In [1]: import numpy as np

In [2]: import numpy.linalg as la

In [3]: np.set_printoptions(suppress=True, linewidth=140)

In [4]: def rnd(a):
   ...:     return np.round(a, 1) + 0
   ...: 

In [5]: K = np.loadtxt("arr.csv", delimiter=",")

In [6]: print(K)
[[ 0.  5.  0.  5.  0.]
 [ 9.  5.  9.  5. 11.]
 [ 9.  5.  9.  5. 11.]
 [ 9.  5.  9.  5. 11.]
 [ 0.  5.  0.  5.  0.]
 [ 5.  5.  5.  5.  6.]
 [ 1.  5.  1.  5.  1.]
 [ 5.  5.  5.  5.  6.]
 [ 0.  5.  0.  5.  0.]
 [ 0.  5.  0.  5.  0.]
 [ 5.  5.  5.  5.  6.]
 [ 9.  5.  9.  5. 11.]
 [ 9.  5.  9.  5. 11.]]

In [7]: Uu, sig, VT = la.svd(K)

In [8]: print(rnd(sig))
[46.  14.5  0.2  0.   0. ]

In [9]: out = Uu[:, :3] @ np.diag(sig[:3]) @ VT[:3]

In [10]: print(rnd(la.norm(K - out, 2)), rnd(sig[3]))
0.0 0.0

In [11]: print(rnd(la.norm(K - out) / la.norm(K)))
0.0

In [12]: Uu, sig, VT = la.svd(K)

In [13]: V = VT[:(sig > 1e-8).sum()]

In [14]: rng = np.random.default_rng(77)

In [15]: x = K[2] + -3 * K[10] + rng.integers(2) * np.eye(5)[4]

In [16]: print(x)
[ -6. -10.  -6. -10.  -7.]

In [17]: print(la.matrix_rank(np.vstack([K, x])))
3

In [18]: print(rnd(V.T @ V))
[[0.5 0.  0.5 0.  0. ]
 [0.  0.5 0.  0.5 0. ]
 [0.5 0.  0.5 0.  0. ]
 [0.  0.5 0.  0.5 0. ]
 [0.  0.  0.  0.  1. ]]

In [19]: print([round(float(x), 1) for x in la.svd(K, compute_uv=False)[:3]])
[46.0, 14.5, 0.2]

In [20]: print(rnd(la.norm(K, 2) / la.norm(K)))
1.0

In [21]: rk = la.matrix_rank(K)

In [22]: print(rk)
3

In [23]: N = la.svd(K)[2][rk:].T

In [24]: print(la.matrix_rank(K.T @ K), la.matrix_rank(K @ K.T))
3 3

In [25]: print([int(la.matrix_rank(K[:, :j + 1])) for j in range(5)])
[1, 2, 2, 2, 3]

In [26]: print([int(la.matrix_rank(np.delete(K, i, axis=0))) for i in range(13)])
[3, 3, 3, 3, 3, 3, 3, 3, 3, 3, 3, 3, 3]

In [27]: print([int(la.matrix_rank(K[:i])) for i in range(1, len(K) + 1)])
[1, 2, 2, 2, 2, 3, 3, 3, 3, 3, 3, 3, 3]

In [28]: print(N.shape)
(5, 2)
